>>> import numpy as np
>>> from numpy import linalg as LA
>>> np.set_printoptions(precision=2, suppress=True, linewidth=200, floatmode="fixed")
>>> X = np.load("run14.npy")
>>> X
array([[-2,  2, -2, -1,  2,  1, -1,  0, -1, -3,  3,  3,  0, -3],
       [ 0,  2,  0, -3,  1,  2, -1, -2,  0, -2, -1,  3,  2, -1],
       [ 0,  0, -3,  3, -3,  0,  0,  1,  0,  3,  2,  0,  1,  0],
       [ 0,  0,  0, -3,  3,  3,  3, -1, -1, -2, -2,  1,  1,  1],
       [ 0,  0,  0,  0, -3,  2,  1, -2, -2, -1, -2,  3,  2,  2],
       [ 0,  0,  0,  0,  0, -2,  0, -2,  2,  2,  2, -1,  1,  2],
       [ 0,  0,  0,  0,  0,  0, -2, -3, -2, -1, -2,  2, -3, -2],
       [ 0,  0,  0,  0,  0,  0,  0,  0,  2, -3, -2, -3,  3, -1],
       [ 0,  0,  0,  0,  0,  0,  0,  0, -2,  1,  0,  2,  0,  0],
       [ 0,  0,  0,  0,  0,  0,  0,  0,  0,  0,  0,  3,  1,  1],
       [ 0,  0,  0,  0,  0,  0,  0,  0,  0,  0, -1,  0,  1,  3],
       [ 0,  0,  0,  0,  0,  0,  0,  0,  0,  0,  0, -2, -3,  0],
       [ 0,  0,  0,  0,  0,  0,  0,  0,  0,  0,  0,  0, -2,  1],
       [ 0,  0,  0,  0,  0,  0,  0,  0,  0,  0,  0,  0,  0,  2]])
>>> np.prod(np.diag(X)), np.round(LA.det(X), 2)
(np.int64(0), np.float64(0.0))
>>> np.sort(LA.eigvals(X))
array([-3.00, -3.00, -3.00, -2.00, -2.00, -2.00, -2.00, -2.00, -2.00, -1.00,  0.00,  0.00,  2.00,  2.00])
>>> LA.matrix_rank(X - X[0, 0] * np.eye(14))
np.int64(12)
>>> Uu, sig, Vt = LA.svd(X)
>>> vecs = Vt[:(sig > 1e-8).sum()]
>>> rng = np.random.default_rng(81625)
>>> x = X[13] + 4 * X[0] + rng.integers(2) * np.eye(14)[12]
>>> x
array([ -8.00,   8.00,  -8.00,  -4.00,   8.00,   4.00,  -4.00,   0.00,  -4.00, -12.00,  12.00,  12.00,   1.00, -10.00])
>>> np.allclose(vecs.T @ vecs @ x, x)
True
>>> LA.matrix_rank(np.vstack([X, x]))
np.int64(13)
>>> LA.cond(X) > 100
np.True_
>>> np.argsort(-LA.norm(X, axis=0).round(6), kind="stable")[:3]
array([11, 12,  9])
>>> J = np.array([[1.0, 0.5, 0.25, 0.12],
...     [0.5, 1.0, 0.5, 0.25],
...     [0.25, 0.5, 1.0, 0.5],
...     [0.12, 0.25, 0.5, 1.0]])
>>> J
array([[1.00, 0.50, 0.25, 0.12],
       [0.50, 1.00, 0.50, 0.25],
       [0.25, 0.50, 1.00, 0.50],
       [0.12, 0.25, 0.50, 1.00]])
>>> LA.eigvals(J)
array([2.08, 1.00, 0.54, 0.38])
>>> np.round(np.einsum("ij,ji->", J, J), 2)
np.float64(5.78)
>>> np.poly(J)
array([ 1.00, -4.00,  5.11, -2.53,  0.42])
>>> np.round(LA.eigvals(J).sum().real, 2)
np.float64(4.0)
>>> round(float(LA.det(J.T)), 2)
0.42
>>> W0 = np.loadtxt("mat.csv", delimiter=",")
>>> W0
array([[ 1.30, -1.00,  1.00,  1.00, -2.00,  1.00,  1.00,  0.00,  2.00,  1.00,  2.00,  1.00, -1.00,  1.00],
       [ 2.00, -1.70, -2.00, -2.00,  0.00,  0.00, -1.00,  2.00, -2.00,  2.00, -1.00, -1.00,  2.00,  0.00],
       [ 1.00, -1.00,  0.30,  1.00,  1.00,  0.00, -2.00, -2.00,  0.00,  0.00,  0.00,  0.00, -2.00, -2.00],
       [-2.00,  0.00, -1.00,  1.30,  1.00, -2.00,  2.00, -2.00,  1.00,  2.00,  1.00,  0.00, -1.00, -2.00],
       [ 2.00,  1.00, -1.00,  1.00, -1.70, -1.00,  0.00,  2.00,  0.00,  2.00, -2.00, -2.00,  2.00, -2.00],
       [-2.00,  2.00,  1.00,  1.00,  2.00,  0.30, -1.00, -1.00, -1.00, -1.00,  2.00,  0.00, -2.00,  0.00],
       [-1.00, -2.00,  1.00, -2.00,  2.00,  0.00,  1.30,  1.00, -1.00, -2.00,  2.00,  0.00, -1.00,  1.00],
       [-2.00,  2.00,  2.00,  2.00, -1.00,  2.00, -1.00,  1.30,  0.00,  2.00,  2.00,  0.00, -1.00, -2.00],
       [ 1.00, -1.00,  0.00,  1.00,  2.00, -2.00, -1.00,  2.00,  1.30,  2.00, -1.00, -2.00,  1.00, -2.00],
       [-2.00,  0.00, -1.00,  2.00, -2.00,  1.00, -2.00, -2.00,  2.00,  0.30,  1.00,  0.00,  1.00, -1.00],
       [ 1.00,  1.00, -1.00,  0.00,  0.00, -1.00, -1.00, -2.00,  0.00,  2.00, -1.70,  1.00,  1.00, -2.00],
       [-1.00, -2.00,  2.00,  2.00, -1.00,  2.00,  1.00,  2.00, -1.00, -2.00,  2.00,  2.30,  1.00, -1.00],
       [ 0.00,  0.00,  0.00,  2.00,  2.00,  2.00, -2.00,  1.00, -1.00,  2.00, -1.00, -1.00,  0.30, -2.00],
       [ 1.00, -1.00,  1.00,  1.00, -2.00,  1.00,  1.00,  0.00,  2.00,  1.00,  2.00,  1.00, -1.00,  1.30]])
>>> x = np.array([3, 3, 0, 2, 3, 2, 1, 1, 3, 3, 0, 3, 3, 0])
>>> target = W0 @ x
>>> target
array([  8.90,   0.90,  -5.00,   1.60,  11.90,  -5.40, -16.70,   8.30,  11.90,  -0.10,  13.00,  -0.10,  13.90,   8.00])
>>> np.round(LA.solve(W0.T, W0[6]), 2) + 0
array([0.00, 0.00, 0.00, 0.00, 0.00, 0.00, 1.00, 0.00, 0.00, 0.00, 0.00, 0.00, 0.00, 0.00])
>>> np.round(LA.solve(W0, W0[:, 8]), 2) + 0
array([0.00, 0.00, 0.00, 0.00, 0.00, 0.00, 0.00, 0.00, 1.00, 0.00, 0.00, 0.00, 0.00, 0.00])
